$ python -q
>>> import numpy as np
>>> np.set_printoptions(precision=4, suppress=True, linewidth=200)
>>> rd = lambda a: np.round(a, 4) + 0
>>> rng = np.random.default_rng(1864)
>>> feats = rng.normal(size=(23, 3))
>>> feats = 3 * feats / np.linalg.norm(feats, axis=1, keepdims=True)
>>> rd(feats)
array([[-0.6253, -0.0468,  2.9337],
       [ 1.845 ,  0.8061, -2.224 ],
       [ 0.8184, -2.8472, -0.4729],
       [ 1.7465, -2.1274,  1.1932],
       [-1.659 ,  1.8363,  1.6958],
       [ 1.921 , -2.0598,  1.033 ],
       [ 2.1923, -0.3124,  2.0239],
       [ 0.1215, -1.0996, -2.7886],
       [ 2.1684,  1.8917, -0.8482],
       [-1.5969, -2.5349,  0.1561],
       [ 0.5781, -2.8566, -0.711 ],
       [ 2.5189,  0.9212,  1.3441],
       [-1.4577, -2.5209, -0.7213],
       [ 2.9161,  0.5423,  0.4497],
       [-0.0528, -1.0901,  2.7944],
       [-2.5018, -1.5753,  0.509 ],
       [-1.3825,  2.3742,  1.205 ],
       [-0.1598,  1.7734,  2.4144],
       [ 0.521 , -2.439 ,  1.6673],
       [-2.4253,  1.6703, -0.5724],
       [-2.1313, -2.0577,  0.4729],
       [ 2.5034, -1.62  , -0.3296],
       [-0.1235,  2.4836, -1.6783]])
>>> out = np.c_[feats[:, :1] @ np.array([[4]]), np.array([-9, 0, 4, -6, 9, -6, -5, 9, -4, -3, -4, 1, -4, 6, -2, 9, -5, 7, 3, 9, -2, 8, -8])]
>>> rd(out)
array([[ -2.5011,  -9.    ],
       [  7.3801,   0.    ],
       [  3.2735,   4.    ],
       [  6.9861,  -6.    ],
       [ -6.6358,   9.    ],
       [  7.6838,  -6.    ],
       [  8.7692,  -5.    ],
       [  0.486 ,   9.    ],
       [  8.6735,  -4.    ],
       [ -6.3877,  -3.    ],
       [  2.3125,  -4.    ],
       [ 10.0755,   1.    ],
       [ -5.8309,  -4.    ],
       [ 11.6645,   6.    ],
       [ -0.2113,  -2.    ],
       [-10.0074,   9.    ],
       [ -5.5301,  -5.    ],
       [ -0.6393,   7.    ],
       [  2.0838,   3.    ],
       [ -9.7014,   9.    ],
       [ -8.5252,  -2.    ],
       [ 10.0135,   8.    ],
       [ -0.4939,  -8.    ]])
>>> rd(np.linalg.norm(out - feats @ np.linalg.lstsq(feats, out)[0], axis=0))
array([ 0.    , 28.2922])
>>> rd(np.linalg.lstsq(feats, out[:, 0])[0])
array([4., 0., 0.])
>>> np.linalg.matrix_rank(out)
np.int64(2)
